$ python -q
>>> import numpy as np
>>> import numpy.linalg as la
>>> np.set_printoptions(precision=2, suppress=True, linewidth=200)
>>> B = np.array([[1, 1], [1, -1]])
>>> rng = np.random.default_rng(48)
>>> feats = np.kron(B, np.kron(B, B))[rng.permutation(8)][:3]
>>> print(feats)
[[ 1  1  1  1 -1 -1 -1 -1]
 [ 1  1 -1 -1  1  1 -1 -1]
 [ 1 -1 -1  1  1 -1 -1  1]]
>>> def softmax(z):
...     e = np.exp(z - z.max(axis=-1, keepdims=True))
...     return e / e.sum(axis=-1, keepdims=True)
... 
>>> print(softmax(feats).sum(axis=1))
[1. 1. 1.]
>>> print(softmax(feats[2] + 2))
[0.22 0.03 0.03 0.22 0.22 0.03 0.03 0.22]
>>> scores = feats @ feats.T / np.sqrt(8)
>>> print(softmax(scores + np.triu(np.full(scores.shape, -np.inf), 1)))
[[1.   0.   0.  ]
 [0.06 0.94 0.  ]
 [0.05 0.05 0.89]]
>>> print(softmax(scores))
[[0.89 0.05 0.05]
 [0.05 0.89 0.05]
 [0.05 0.05 0.89]]
>>> print(softmax(scores).round(6).argmax(axis=1))
[0 1 2]
>>> m1 = np.loadtxt("data.csv", delimiter=",")
>>> print(m1)
[[ 1.  1. -1. -1. -1. -1.  1.  1.]
 [ 1.  1.  1.  1.  1.  1.  1.  1.]
 [ 1. -1.  1. -1.  1. -1.  1. -1.]]
>>> left, sig, vt = la.svd(m1, full_matrices=False)
>>> print(sig)
[2.83 2.83 2.83]
>>> print(np.round(vt @ vt.T, 2) + 0)
[[1. 0. 0.]
 [0. 1. 0.]
 [0. 0. 1.]]
>>> print(np.allclose(left * sig @ vt, m1))
True
>>> print(np.cumsum(sig ** 2) / np.sum(sig ** 2))
[0.33 0.67 1.  ]
>>> print(np.round(np.sqrt((sig ** 2).sum()), 2), round(float(la.norm(m1)), 2))
4.9 4.9
>>> u = np.array([5, -1, -5])
>>> print(np.polyval(u, m1[2]))
[-1.  1. -1.  1. -1.  1. -1.  1.]
>>> print(np.array([np.convolve(row, u, "same") for row in m1]))
[[  4. -11.  -9.   1.   1.  11.   9.  -6.]
 [  4.  -1.  -1.  -1.  -1.  -1.  -1.  -6.]
 [ -6.   1.  -1.   1.  -1.   1.  -1.  -4.]]
>>> B = m1 / np.sqrt((m1 ** 2).mean(axis=1, keepdims=True))
>>> print(m1 - m1.mean(axis=1, keepdims=True))
[[ 1.  1. -1. -1. -1. -1.  1.  1.]
 [ 0.  0.  0.  0.  0.  0.  0.  0.]
 [ 1. -1.  1. -1.  1. -1.  1. -1.]]
>>> print(B[1])
[1. 1. 1. 1. 1. 1. 1. 1.]
>>> print(la.norm(B, axis=1))
[2.83 2.83 2.83]
>>> M = np.load("arr.npy")
>>> print(M)
[[ 4. -1.  0.]
 [ 1.  4.  0.]
 [ 0.  0.  2.]]
>>> z = rng.permutation(3)
>>> print(z)
[1 2 0]
>>> B = M[z][:, z]
>>> print(np.trace(B))
10.0
>>> print(np.allclose(B, M))
False
>>> print(round(float(la.det(B)), 2), round(float(la.det(M[z])), 2))
34.0 34.0
>>> B = M[0, 0] * M[1:] - np.outer(M[1:, 0], M[0])
>>> print(B)
[[ 0. 17.  0.]
 [ 0.  0.  8.]]
>>> print(la.matrix_rank(B), la.matrix_rank(M))
2 3
>>> K = np.load("x.npy")
>>> print(K)
[[ 16.29  -9.88   0.04]
 [-13.03  16.14  -5.08]
 [-19.32  17.73  -2.78]
 [ 11.86   0.52  -0.02]
 [ 11.92  12.    26.89]
 [ -6.72  -5.97   0.26]
 [  1.73  -3.27  -3.48]
 [ -9.46   7.    -3.92]
 [  2.72  -8.21  -7.58]
 [ -1.99 -12.11  14.41]
 [ -7.88   8.03   3.38]
 [  2.32   2.02   4.03]
 [ -7.39  -6.86  -7.51]
 [ -6.19   3.87  -0.8 ]
 [  2.78   9.81  -1.87]
 [ -1.22 -10.33   9.13]
 [-13.71  -3.72  -8.47]
 [ -6.08   8.84  -8.99]
 [ -2.03  -0.05  -8.81]
 [ -6.    -9.47   5.84]
 [ -0.76   8.57  -6.16]]
>>> B = np.array([[1, 0], [0, 2], [2, 0]])
>>> print(np.einsum("ij->j", K))
[-52.16  24.66  -1.49]
>>> print(la.matrix_rank(K @ B))
2
>>> print(np.vstack([K, B.T]).shape)
(23, 3)
>>> print(la.matrix_rank(np.vstack([K, B.T])))
3
>>> O, evecs = la.qr(K[:, :2])[0], la.qr(K[:, 2:])[0]
>>> sig = la.svd(O.T @ evecs, compute_uv=False)
>>> print((sig > 0.9).sum())
0
>>> print(sig)
[0.38]
>>> x = np.array([7, 7, 0])
>>> y = K @ x
>>> print(np.round(la.pinv(K) @ K, 2) + 0)
[[1. 0. 0.]
 [0. 1. 0.]
 [0. 0. 1.]]
>>> y = y + 0.05 * rng.normal(size=21)
>>> print(y)
[  44.91   21.74  -11.11   86.72  167.48  -88.81  -10.83  -17.22  -38.47  -98.63    1.08   30.42  -99.69  -16.22   88.11  -80.85 -122.01   19.29  -14.55 -108.33   54.68]
>>> c, *_ = la.lstsq(K, y)
>>> print(c.round())
[7. 7. 0.]
>>> print(np.round(K.T @ (y - K @ c), 2) + 0)
[0. 0. 0.]
>>> print(c.round(2) + 0)
[7. 7. 0.]
>>> print(round(la.norm(y - K @ c), 2))
0.15
>>> print([round(float(la.norm(la.solve(K.T @ K + lam * np.eye(3), K.T @ y))), 2) for lam in (0, 1, 10, 100)])
[9.9, 9.89, 9.81, 9.06]
>>> cent = K[[9, 5]].astype(float)
>>> for _ in range(3):
...     z = la.norm(K[:, None] - cent, axis=-1).argmin(axis=1)
...     cent = np.array([K[z == j].mean(axis=0) for j in range(2)])
... 
>>> print(z)
[0 1 1 0 0 1 1 1 1 0 1 1 1 1 1 0 1 1 1 0 1]
>>> print(np.bincount(z))
[ 6 15]
>>> print(cent)
[[ 5.14 -4.88  9.38]
 [-5.53  3.6  -3.85]]
>>> print(np.abs(cent[1] - cent[0]).argmax())
2
>>> data = np.load("a.npy")
>>> print(data)
[[-2.47 -1.55 -0.69  0.63]
 [-1.55 -2.24  1.39 -0.17]
 [-0.69  1.39  1.09  0.89]
 [ 0.63 -0.17  0.89 -2.38]]
>>> x = np.array([-1, 1, -1, -2])
>>> print(np.einsum("ij,j->i", data, x))
[ 0.35 -1.74 -0.79  3.07]
>>> B = np.array([[1, -2], [1, -3]])
>>> cent = np.array([[1, 0], [-1, 1]])
>>> F = np.kron(B, cent)
>>> print(F)
[[ 1  0 -2  0]
 [-1  1  2 -2]
 [ 1  0 -3  0]
 [-1  1  3 -3]]
>>> z = rng.permutation(4)
>>> print(z)
[1 0 2 3]
>>> B = F[z][:, z]
>>> print(np.trace(B))
-4
>>> print(np.diag(B))
[ 1  1 -3 -3]
>>> print(np.allclose(B, F))
False
>>> print(B)
[[ 1 -1  2 -2]
 [ 0  1 -2  0]
 [ 0  1 -3  0]
 [ 1 -1  3 -3]]
>>> B = F / np.sqrt((F ** 2).mean(axis=1, keepdims=True))
>>> print(F - F.mean(axis=1, keepdims=True))
[[ 1.25  0.25 -1.75  0.25]
 [-1.    1.    2.   -2.  ]
 [ 1.5   0.5  -2.5   0.5 ]
 [-1.    1.    3.   -3.  ]]
>>> print(la.matrix_rank(B) == la.matrix_rank(F))
True
>>> print(la.norm(B, axis=1))
[2. 2. 2. 2.]
>>> left, sig, vt = la.svd(F, full_matrices=False)
>>> print(np.round(left.T @ left, 2) + 0)
[[1. 0. 0. 0.]
 [0. 1. 0. 0.]
 [0. 0. 1. 0.]
 [0. 0. 0. 1.]]
>>> print(np.round(vt @ vt.T, 2) + 0)
[[1. 0. 0. 0.]
 [0. 1. 0. 0.]
 [0. 0. 1. 0.]
 [0. 0. 0. 1.]]
>>> W = np.array([[-9, 2, -8, 6, -1, 0],
...     [-5, -6, -2, -4, -5, -7],
...     [0, 4, 0, 4, 0, -7],
...     [4, -1, -6, -8, -2, -7]])
>>> c = np.array([-3, 3, -1, 0, 2, -1])
>>> act = np.maximum(F @ W + c, 0)
>>> print((act > 0).mean(axis=0))
[0.  0.5 0.5 0.5 1.  0.5]
>>> print(la.matrix_rank(act))
4
>>> cent = np.array([[2, 2, 1], [3, 2, 3], [-1, 0, -1], [0, 2, -2], [2, 1, 3], [2, 1, -1]])
>>> print((act @ cent).round(6).argmax(axis=1))
[0 1 0 1]
>>> print(W @ cent)
[[ -6  -3 -10]
 [-50 -42 -21]
 [ -2   9  11]
 [ -7 -19  24]]
>>> x = np.array([0, -6, -1, -7])
>>> y = F @ x
>>> c, lr = np.zeros(4), 1 / la.norm(F, 2) ** 2
>>> for i in range(4):
...     c -= lr * F.T @ (F @ c - y)
...     if i % 1 == 0: print(i, round(la.norm(F @ c - y), 2))
... 
0 8.81
1 7.59
2 6.56
3 5.7
>>> print(c)
[-0.04  0.84  0.25 -2.32]
>>> W0 = np.load("out8.npy")
>>> print(W0)
[[1 0]
 [0 1]]
>>> x = np.array([3, -2, -2])
>>> y = M @ x
>>> print(y)
[14. -5. -4.]
>>> print(la.solve(M.T, M[1]))
[0. 1. 0.]
>>> print(la.solve(M, y))
[ 3. -2. -2.]
>>> print(la.solve(M, y + M[:, 2]))
[ 3. -2. -1.]
>>> J = np.array([[2.62, -1.45, -0.06],
...     [-1.22, 2.73, -0.21],
...     [-1.02, 2.45, -1.41],
...     [-1.04, -1.67, -2.27],
...     [2.98, -0.24, 0.3],
...     [-0.89, -1.71, 2.3],
...     [-1.4, -2.41, -1.1],
...     [-1.19, 2.69, 0.59],
...     [0.57, -2.31, 1.83],
...     [1.46, -2.41, 1.03],
...     [2.33, -1.64, 0.93],
...     [-2.52, 0.72, 1.46],
...     [-1.53, 2.48, -0.71],
...     [-1.23, -0.36, 2.71],
...     [-2.2, 0.47, -1.99],
...     [-0.54, -0.61, 2.89],
...     [0.61, 0.07, 2.94]])
>>> print(la.svd(J, compute_uv=False))
[8.93 6.64 5.4 ]
>>> print(J.sum(axis=0))
[-4.21 -3.2   9.23]
>>> np.zeros(17, 3)
Traceback (most recent call last):
  File "<python-input-114>", line 1, in <module>
    np.zeros(17, 3)
    ~~~~~~~~^^^^^^^
TypeError: Cannot interpret '3' as a data type
>>> J[:, 3]
Traceback (most recent call last):
  File "<python-input-115>", line 1, in <module>
    J[:, 3]
    ~^^^^^^
IndexError: index 3 is out of bounds for axis 1 with size 3
>>> print(np.round(la.norm(J), 2))
12.37
